$ python3 -q
>>> import numpy as np
>>> import numpy.linalg as la
>>> np.set_printoptions(precision=2, suppress=True, linewidth=120, floatmode="fixed")
>>> def rnd(a):
...     return np.round(a, 2) + 0
... 
>>> X = np.load("x.npy")
>>> print(X)
[[-7.99  3.50  3.50 -1.38  3.13]
 [ 0.63  9.65 -2.35 -0.05  1.02]
 [ 7.36 -0.58  3.49 -2.38 -5.25]
 [-1.08 -3.33 -7.72 -4.99 -1.82]
 [-2.65  6.93 -1.97 -2.42  5.94]
 [-0.59  3.54 -4.98 -7.83 -0.96]
 [ 4.00  6.01  4.66 -0.84 -5.05]
 [ 0.67  1.22  6.29  5.64 -5.17]
 [-8.11 -5.49 -1.13  0.50 -1.63]
 [-0.82 -5.99  7.65  1.30  1.81]
 [-0.83 -3.91 -4.53 -7.96 -0.21]
 [ 2.88 -6.62 -4.99 -0.67  4.75]
 [-4.34 -1.66  2.01 -8.62 -0.26]
 [ 8.14  0.45  3.80  4.37 -0.29]
 [-4.50  0.13 -8.40  2.31 -1.97]
 [-6.45  1.99 -5.54  3.69 -3.18]
 [ 0.84 -5.39  5.66  2.93 -5.44]
 [ 4.84  3.67  3.48 -6.56  2.82]
 [-8.06  2.72  4.90  0.87 -1.68]
 [-8.51 -2.31 -4.08  2.31 -0.51]
 [ 6.24  0.71 -3.84 -0.47  6.75]
 [-2.51 -6.07  3.47  3.91 -5.43]
 [-4.48  3.15 -3.63 -1.29 -7.43]
 [ 2.02 -8.10 -0.87  1.25 -5.29]]
>>> cen = X - X.mean(axis=0)
>>> left, sigma, vt = la.svd(cen, full_matrices=False)
>>> print(rnd(cen.mean(axis=0)))
[0.00 0.00 0.00 0.00 0.00]
>>> print((np.sign(left[:, 0]) == np.sign(left[0, 0])).astype(int))
[1 1 0 1 1 1 0 0 1 0 1 1 1 0 1 1 0 0 0 1 1 0 1 0]
>>> print(rnd((sigma ** 2).sum() ** 2 / (sigma ** 4).sum()))
4.38
>>> print(rnd(sigma ** 2 / (sigma ** 2).sum()))
[0.30 0.27 0.20 0.13 0.11]
>>> print(np.abs(vt[0]).argmax())
2
>>> print(np.searchsorted(np.cumsum(sigma ** 2) / (sigma ** 2).sum(), 0.9) + 1)
5
>>> feats = np.load("m.npy")
>>> print(rnd(feats))
[[-0.16 -0.70 -0.70]
 [-0.70  0.58 -0.42]
 [-0.70 -0.42  0.58]]
>>> print(rnd(la.eigvalsh(feats).min()))
-1.0
>>> print(np.all(la.eigvalsh(feats) > 0))
False
>>> M = np.loadtxt("layer10.csv", delimiter=",")
>>> print(M)
[[ -0.27   0.88  -1.69 -13.32  -7.58]
 [  0.81 -12.10   9.71   9.79 -11.18]
 [  5.44   2.59   4.00  13.56 -22.91]
 [ -1.49   9.37  -5.83 -24.66  24.42]
 [-13.37  10.94 -14.17 -24.24  11.76]
 [ -4.95   5.81   5.02   4.16   5.84]
 [  2.33 -14.53   0.24  12.87   1.48]
 [ -9.93  -0.45  -3.22  -6.93 -13.16]
 [-15.18 -10.09   3.69  -0.13 -30.34]
 [  4.66  -1.30   9.47  20.24  -4.71]]
>>> t3 = np.stack([M, -2 * M, M[::-1]])
>>> print(rnd(la.norm(t3, axis=(1, 2))))
[ 81.71 163.42  81.71]
>>> print(t3.shape)
(3, 10, 5)
>>> print(la.matrix_rank(t3.reshape(3, -1)))
2
>>> cen = M - M.mean(axis=0)
>>> vecs = la.svd(cen)[2][:2]
>>> M2 = cen - cen @ vecs.T @ vecs
>>> print(rnd(M2.std(axis=0)))
[4.08 5.65 3.06 2.23 1.79]
>>> print(rnd((cen @ vecs.T).std(axis=0)))
[20.63 11.93]
>>> print(rnd(np.diag(vecs.T @ vecs)))
[0.20 0.09 0.11 0.70 0.89]
>>> print(la.norm(M2, axis=1).round(6).argmax())
2
>>> print(rnd(np.cov(cen @ vecs.T, rowvar=False)))
[[472.76   0.00]
 [  0.00 158.01]]
>>> P = M @ la.solve(M.T @ M, M.T)
>>> print(rnd(P @ M[:, 4]))
[ -7.58 -11.18 -22.91  24.42  11.76   5.84   1.48 -13.16 -30.34  -4.71]
>>> print(la.matrix_rank(np.eye(10) - P))
5
>>> print(rnd(np.trace(P)))
5.0
>>> print(np.allclose(P @ P, P))
True
>>> print(rnd(la.eigvalsh(P)))
[0.00 0.00 0.00 0.00 0.00 1.00 1.00 1.00 1.00 1.00]
>>> W0 = np.load("arr.npy")
>>> print(W0)
[[ 0.02  0.01  0.00  0.00  0.02  0.01]
 [ 1.01  0.01 -1.01  0.97  3.01 -1.01]
 [ 2.00  0.00 -2.00  1.95  5.99 -1.99]
 [ 0.99 -0.01 -1.00  1.00  2.98 -0.98]]
>>> r0 = np.array([-4, 9, -4])
>>> print(np.cross(W0[2, :3], W0[0, :3]))
[ 0.02 -0.04  0.02]
>>> print(rnd(np.convolve(W0[2], r0)))
[ -8.00  18.00   0.00 -25.80   1.59  54.07 -41.87   7.96]
>>> print(rnd(np.polyval(r0, W0[2])))
[ -2.00  -4.00 -38.00  -1.66 -93.61 -37.75]
>>> cen = (M - M.mean(axis=0)) / M.std(axis=0)
>>> print(rnd(cen.std(axis=0)))
[1.00 1.00 1.00 1.00 1.00]
>>> beta = la.lstsq(np.delete(cen, 1, axis=1), cen[:, 1])[0]
>>> print(rnd(beta))
[ 0.15 -0.12 -0.48  0.24]
>>> print(rnd(1 - np.var(cen[:, 1] - np.delete(cen, 1, axis=1) @ beta)))
0.47
>>> print(np.abs(beta).argmax())
2
>>> print(rnd(la.norm(W0[2] - W0[3])))
3.61
>>> left, sigma, vt = la.svd(W0)
>>> print(rnd(sigma))
[8.80 0.04 0.02 0.01]
>>> print(np.argmax(sigma[:-1] / (sigma[1:] + 1e-6)) + 1)
1
>>> M2 = left[:, :1] @ np.diag(sigma[:1]) @ vt[:1]
>>> print(rnd(np.abs(W0 - M2).max()))
0.03
>>> print(rnd(la.norm(W0 - M2) / la.norm(W0)))
0.01
>>> print(la.matrix_rank(W0, rtol=0.05))
1
>>> print(rnd(M2))
[[ 0.01  0.00 -0.01  0.01  0.02 -0.01]
 [ 1.01  0.00 -1.01  0.98  3.01 -1.00]
 [ 2.00  0.00 -2.00  1.96  5.99 -1.99]
 [ 1.00  0.00 -1.00  0.97  2.98 -0.99]]
>>> A = np.load("a.npy")
>>> print(A)
[[ 0.90 -0.40 -4.20]
 [-1.20 -1.20  2.70]
 [-0.10 -0.80  2.10]
 [ 0.00 -1.60  3.30]
 [ 0.40  0.40  3.90]]
>>> D = la.norm(X[:, None] - X[None], axis=-1)
>>> print(D[12].round(6).argsort(kind="stable")[:4])
[12 10  5  0]
>>> print(D.mean(axis=1).argmax())
20
>>> print(np.flatnonzero(D[12] < D.mean() / 2))
[12]
>>> print(la.matrix_rank(D ** 2))
7
>>> print(rnd(D[:5, :5]))
[[ 0.00 12.35 17.99 16.06  8.90]
 [12.35  0.00 15.13 15.25  6.94]
 [17.99 15.13  0.00 14.93 17.65]
 [16.06 15.25 14.93  0.00 14.41]
 [ 8.90  6.94 17.65 14.41  0.00]]
>>> print(rnd(la.norm(A[4], 1)), rnd(la.norm(A[4], np.inf)))
4.7 3.9
>>> print(A[4] @ A[1])
9.57
>>> print(rnd(la.norm(A, 2)))
7.55
>>> M2 = np.c_[A[:, :2] @ np.array([[1, 0], [-2, 1]]), np.array([3, 7, 1, -3, -5])]
>>> print(rnd(M2))
[[ 1.70 -0.40  3.00]
 [ 1.20 -1.20  7.00]
 [ 1.50 -0.80  1.00]
 [ 3.20 -1.60 -3.00]
 [-0.40  0.40 -5.00]]
>>> print(rnd(la.lstsq(A, M2[:, 0])[0]))
[ 1.00 -2.00  0.00]
>>> print(rnd(la.norm(la.qr(A)[0].T @ M2, axis=0) ** 2 / ((M2 ** 2).sum(axis=0) + 1e-12)))
[1.00 1.00 0.80]
>>> print(la.matrix_rank(M2))
3
>>> print(rnd(la.norm(M2 - A @ la.lstsq(A, M2)[0], axis=0)))
[0.00 0.00 4.34]
>>> gram = A.T @ A
>>> print(np.allclose(gram, gram.T))
True
>>> print(la.matrix_rank(gram))
3
>>> print((A @ A.T).shape)
(5, 5)
>>> P = A @ la.solve(A.T @ A, A.T)
>>> print(np.trace(P))
3.0
>>> print(np.allclose(P @ P, P))
True
>>> print(rnd((np.eye(5) - P) @ A))
[[0.00 0.00 0.00]
 [0.00 0.00 0.00]
 [0.00 0.00 0.00]
 [0.00 0.00 0.00]
 [0.00 0.00 0.00]]
>>> print(rnd(la.eigvalsh(P)))
[0.00 0.00 1.00 1.00 1.00]
>>> print(la.matrix_rank(np.eye(5) - P))
2
>>> F = np.array([[4.0, -1.0, 1.0], [-1.0, 4.0, -1.0], [1.0, -1.0, 4.0]])
>>> print(F)
[[ 4.00 -1.00  1.00]
 [-1.00  4.00 -1.00]
 [ 1.00 -1.00  4.00]]
>>> left, sigma, vt = la.svd(F, full_matrices=False)
>>> print(left.shape, sigma.shape, vt.shape)
(3, 3) (3,) (3, 3)
>>> print(rnd(sigma))
[6.00 3.00 3.00]
>>> print(sigma / sigma[0])
[1.00 0.50 0.50]
>>> print(rnd(left.T @ F @ vt.T))
[[6.00 0.00 0.00]
 [0.00 3.00 0.00]
 [0.00 0.00 3.00]]
>>> print(rnd(np.cumsum(sigma ** 2) / np.sum(sigma ** 2)))
[0.67 0.83 1.00]
>>> print(rnd(np.sqrt((sigma ** 2).sum())), rnd(la.norm(F)))
7.35 7.35
>>> vals, vecs = la.eigh(feats)
>>> print(rnd(vals))
[-1.00  1.00  1.00]
>>> print(rnd(vecs.T @ feats @ vecs))
[[-1.00  0.00  0.00]
 [ 0.00  1.00  0.00]
 [ 0.00  0.00  1.00]]
>>> print(rnd(vecs @ np.diag(vals) @ vecs.T))
[[-0.16 -0.70 -0.70]
 [-0.70  0.58 -0.42]
 [-0.70 -0.42  0.58]]
>>> print(rnd(la.eigvalsh(feats + -3 * np.eye(3))))
[-4.00 -2.00 -2.00]
>>> print((vals > 1e-8).sum(), (vals < -1e-8).sum())
2 1
>>> print(rnd(la.eigvalsh(feats @ feats)))
[1.00 1.00 1.00]
>>> m1 = np.load("w.npy")
>>> print(m1)
[[-0.96  0.90  0.99]
 [-0.67  0.48  0.85]
 [-0.13 -0.83  0.92]
 [ 0.45 -0.33 -0.60]
 [ 0.02  0.36 -0.43]
 [-0.05  0.33 -0.25]
 [-0.41  0.00  0.74]
 [ 0.13  0.31 -0.56]
 [-0.62  0.31  0.86]
 [-0.94  1.00  0.48]
 [-0.61 -0.16  0.94]
 [-0.15  0.16  0.16]
 [-0.86  0.70  0.96]
 [ 0.30  0.29 -0.77]
 [ 0.01 -0.24  0.24]
 [ 0.58 -0.35 -0.79]]
>>> basis = m1[[7, 12]].astype(float)
>>> for _ in range(3):
...     lab = la.norm(m1[:, None] - basis, axis=-1).argmin(axis=1)
...     basis = np.array([m1[lab == j].mean(axis=0) for j in range(2)])
... 
>>> print(lab)
[1 1 1 0 0 0 1 0 1 1 1 0 1 0 0 0]
>>> print(np.bincount(lab))
[8 8]
>>> print(rnd(basis[1] - basis[0]))
[-0.81  0.23  1.22]
>>> x = np.array([0, -3, -3])
>>> rhs = m1 @ x
>>> print(rnd(la.solve(m1.T @ m1, m1.T @ rhs)))
[ 0.00 -3.00 -3.00]
>>> print(rnd(rhs))
[-5.67 -3.99 -0.27  2.79  0.21 -0.24 -2.22  0.75 -3.51 -4.44 -2.34 -0.96 -4.98  1.44  0.00  3.42]
>>> rng = np.random.default_rng(90)
>>> rhs = rhs + 0.1 * rng.normal(size=16)
>>> print(rnd(rhs))
[-5.49 -4.04 -0.28  2.84  0.18 -0.24 -2.04  0.87 -3.45 -4.44 -2.33 -0.80 -4.97  1.50  0.06  3.36]
>>> beta, *_ = la.lstsq(m1, rhs)
>>> print(beta.round())
[ 0.00 -3.00 -3.00]
>>> print(rnd(la.norm(rhs - m1 @ beta)))
0.33
>>> print(rnd(m1.T @ (rhs - m1 @ beta)))
[0.00 0.00 0.00]
>>> r0 = np.array([0, 5])
>>> print(np.polyval(r0, m1[9]))
[5.00 5.00 5.00]
>>> print(rnd(np.correlate(m1[9], m1[2], "full")))
[-0.86  1.70 -0.27 -0.53 -0.06]
>>> print(rnd(np.cross(m1[9, :3], m1[2, :3])))
[1.32 0.80 0.91]
>>> gram = np.cov(m1, rowvar=False)
>>> print(rnd(m1.std(axis=0)))
[0.48 0.47 0.67]
>>> print(rnd(np.corrcoef(m1.T)))
[[ 1.00 -0.63 -0.87]
 [-0.63  1.00  0.18]
 [-0.87  0.18  1.00]]
>>> print(np.argsort(-m1.std(axis=0).round(6), kind="stable"))
[2 0 1]
>>> print(np.argwhere(np.triu(np.abs(np.corrcoef(m1.T)) > 0.8, 1)))
[[0 2]]
>>> print(rnd(gram))
[[ 0.24 -0.15 -0.30]
 [-0.15  0.24  0.06]
 [-0.30  0.06  0.48]]
>>> print(rnd(np.polyfit(m1[:, 1], m1[:, 0], 1)))
[-0.64 -0.13]
>>> print(rnd(la.eigvalsh(gram)[::-1]))
[0.72 0.24 0.00]
>>> lab = m1[:, 2] > np.median(m1[:, 2])
>>> r0 = m1[lab].mean(axis=0) - m1[~lab].mean(axis=0)
>>> print(lab.astype(int))
[1 1 1 0 0 0 1 0 1 1 1 0 1 0 0 0]
>>> print(rnd(r0))
[-0.81  0.23  1.22]
>>> mat = np.load("test2.npy")
>>> print(mat)
[[  5.35   5.05   3.40   4.20]
 [ -8.56  -7.83  -4.76  -5.16]
 [  8.92   8.92   4.95   5.78]
 [  7.37   7.13   4.30   4.67]
 [  4.51   4.74   2.31   3.52]
 [  6.33   6.34   3.69   4.33]
 [ -0.07   0.05  -0.09  -0.12]
 [ -5.98  -6.26  -3.79  -3.70]
 [  5.93   6.36   3.48   4.17]
 [ -2.99  -3.45  -1.64  -2.52]
 [ -8.91  -9.19  -4.84  -6.52]
 [  5.72   5.42   3.16   3.44]
 [ -2.08  -2.14  -1.60  -1.79]
 [ -1.33  -1.24  -0.56  -1.00]
 [-13.23 -13.06  -7.35  -8.86]
 [  1.69   1.58   0.79   1.08]
 [ 10.13  10.54   6.58   7.15]
 [  8.82   8.39   4.53   5.86]
 [-11.44 -11.69  -5.90  -7.19]
 [  8.51   8.90   6.19   5.69]
 [ 11.72  12.16   6.50   8.41]
 [  3.71   3.74   2.03   2.81]
 [ -5.42  -5.78  -2.71  -3.91]
 [ 12.53  13.27   6.85   7.85]
 [  7.88   8.37   4.24   5.24]]
>>> x = np.array([1, -3, -2, -2])
>>> rhs = mat @ x
>>> print(rnd(la.lstsq(mat, rhs)[0]))
[ 1.00 -3.00 -2.00 -2.00]
>>> print(rnd(la.solve(mat.T @ mat, mat.T @ rhs)))
[ 1.00 -3.00 -2.00 -2.00]
>>> rhs = rhs + 0.02 * rng.normal(size=25)
>>> print(rnd(rhs))
[-24.97  34.75 -39.30 -32.01 -21.34 -28.72   0.19  27.74 -28.44  15.69  41.37 -23.76  11.15   5.53  58.34  -6.82 -48.96
 -37.12  49.78 -41.96 -54.56 -17.20  25.15 -56.66 -36.21]
>>> beta, *_ = la.lstsq(mat, rhs)
>>> print(rnd(mat.T @ (rhs - mat @ beta)))
[0.00 0.00 0.00 0.00]
>>> W = np.array([[-1, -7, -5, 6, -1, -2],
...     [-4, 4, -6, 1, 8, -2],
...     [9, 5, 0, -9, -3, -1],
...     [-5, -9, -2, 4, -4, -9]])
>>> beta = np.array([-2, -9, -1, -2, -8, 5])
>>> hid = np.maximum(mat @ W + beta, 0)
>>> print((hid > 0).astype(int))
[[0 0 0 1 1 0]
 [1 1 1 0 0 1]
 [0 0 0 1 1 0]
 [0 0 0 1 1 0]
 [0 0 0 1 1 0]
 [0 0 0 1 1 0]
 [0 0 0 0 0 1]
 [1 1 1 0 0 1]
 [0 0 0 1 1 0]
 [1 1 1 0 0 1]
 [1 1 1 0 0 1]
 [0 0 0 1 1 0]
 [1 1 1 0 0 1]
 [1 1 1 0 0 1]
 [1 1 1 0 0 1]
 [0 0 0 1 0 0]
 [0 0 0 1 1 0]
 [0 0 0 1 1 0]
 [1 1 1 0 0 1]
 [0 0 0 1 1 0]
 [0 0 0 1 1 0]
 [0 0 0 1 1 0]
 [1 1 1 0 0 1]
 [0 0 0 1 1 0]
 [0 0 0 1 1 0]]
>>> basis = np.array([[2, 2, -2],
...     [2, -2, 1],
...     [-2, 3, 0],
...     [0, -1, 3],
...     [-1, 2, 1],
...     [2, 3, 3]])
>>> print((hid @ basis).round(6).argmax(axis=1))
[2 1 2 2 2 2 1 1 2 1 1 2 1 1 1 2 2 2 1 2 2 2 1 2 2]
